% ipython --no-banner

In [1]: import numpy as np

In [2]: import numpy.linalg as la

In [3]: np.set_printoptions(precision=3, suppress=True, linewidth=100, floatmode="fixed")

In [4]: tidy = lambda a: np.round(a, 3) + 0

In [5]: W0 = np.array([[0, -2, 2, 0], [0, -2, 3, 0], [0, 0, -1, -1], [0, 0, 0, -2]])

In [6]: rk = la.matrix_rank(W0)

In [7]: print(rk)
3

In [8]: ns = la.svd(W0)[2][rk:].T

In [9]: print(ns.shape)
(4, 1)

In [10]: print(np.allclose(W0 @ ns, 0))
True

In [11]: print(ns[:, 0] / ns[np.abs(ns[:, 0]).round(6).argmax(), 0])
[1.000 0.000 0.000 0.000]

In [12]: print([int(la.matrix_rank(W0[:, :j + 1])) for j in range(4)])
[0, 1, 2, 3]

In [13]: print(W0 @ ns)
[[0.000]
 [0.000]
 [0.000]
 [0.000]]

In [14]: print(la.matrix_rank(W0.T @ W0), la.matrix_rank(W0 @ W0.T))
3 3

In [15]: proj = np.triu(np.array([[-1, -1, 2, -2], [-1, 1, 0, 1], [1, -1, 1, -2], [-1, 1, -1, 2]]), 1) + np.eye(4)

In [16]: B = proj @ W0 @ la.inv(proj)

In [17]: print(proj @ W0 - W0 @ proj)
[[ 0.000  2.000 -5.000  8.000]
 [ 0.000  0.000  0.000  6.000]
 [ 0.000  0.000  0.000  2.000]
 [ 0.000  0.000  0.000  0.000]]

In [18]: print(np.trace(B), np.trace(W0))
-5.0 -5

In [19]: print(np.poly(B))
[1.000 5.000 8.000 4.000 0.000]

In [20]: print(la.cond(W0) > 100)
True

In [21]: print(tidy(la.norm(W0, 2) / la.norm(W0)))
0.892

In [22]: print(np.unique(W0.round(6), axis=0).shape)
(4, 4)

In [23]: feats = np.array([[0, 1, 0, 0, 0],
    ...:     [1, 0, 0, 0, 0],
    ...:     [0, 0, 0, 1, 0],
    ...:     [0, 0, 1, 0, 0],
    ...:     [0, 0, 0, 0, 0]])

In [24]: rng = np.random.default_rng(69800)

In [25]: labels = rng.permutation(5)

In [26]: print(labels)
[2 1 3 4 0]

In [27]: B = feats[labels][:, labels]

In [28]: print(np.allclose(B, feats))
False

In [29]: print(np.trace(B))
0

In [30]: print(B)
[[0 0 1 0 0]
 [0 0 0 0 1]
 [1 0 0 0 0]
 [0 0 0 0 0]
 [0 1 0 0 0]]

In [31]: print(tidy(la.svd(feats, compute_uv=False)))
[1.000 1.000 1.000 1.000 0.000]

In [32]: print(tidy(la.pinv(feats)))
[[0.000 1.000 0.000 0.000 0.000]
 [1.000 0.000 0.000 0.000 0.000]
 [0.000 0.000 0.000 1.000 0.000]
 [0.000 0.000 1.000 0.000 0.000]
 [0.000 0.000 0.000 0.000 0.000]]

In [33]: print(tidy(la.norm(feats)))
2.0

In [34]: print(np.diff(feats, axis=0))
[[ 1 -1  0  0  0]
 [-1  0  0  1  0]
 [ 0  0  1 -1  0]
 [ 0  0 -1  0  0]]

In [35]: print(feats.sum(axis=0))
[1 1 1 1 0]

In [36]: print(np.allclose(feats @ feats.T, feats.T @ feats))
True

In [37]: print(tidy(np.abs(la.eigvals(feats)).max()))
1.0

In [38]: print(la.matrix_power(feats, 4))
[[1 0 0 0 0]
 [0 1 0 0 0]
 [0 0 1 0 0]
 [0 0 0 1 0]
 [0 0 0 0 0]]

In [39]: print(np.allclose(feats, feats.T))
True

In [40]: print(tidy(np.sort(np.abs(la.eigvals(feats)))))
[0.000 1.000 1.000 1.000 1.000]

In [41]: print((feats + feats.T) / 2)
[[0.000 1.000 0.000 0.000 0.000]
 [1.000 0.000 0.000 0.000 0.000]
 [0.000 0.000 0.000 1.000 0.000]
 [0.000 0.000 1.000 0.000 0.000]
 [0.000 0.000 0.000 0.000 0.000]]

In [42]: mat = np.load("run4.npy")

In [43]: print(mat)
[[1 0 0 0 0]
 [0 1 0 0 0]
 [0 0 1 0 0]
 [0 0 0 1 0]
 [0 0 0 0 1]]

In [44]: # 5 groups of indices that never mix

In [45]: B = la.inv(mat)

In [46]: print(np.allclose(B, mat.T))
True

In [47]: print(tidy(la.det(mat) * la.det(B)))
1.0

In [48]: print(tidy(la.inv(B)))
[[1.000 0.000 0.000 0.000 0.000]
 [0.000 1.000 0.000 0.000 0.000]
 [0.000 0.000 1.000 0.000 0.000]
 [0.000 0.000 0.000 1.000 0.000]
 [0.000 0.000 0.000 0.000 1.000]]

In [49]: print(tidy(la.cond(mat)))
1.0
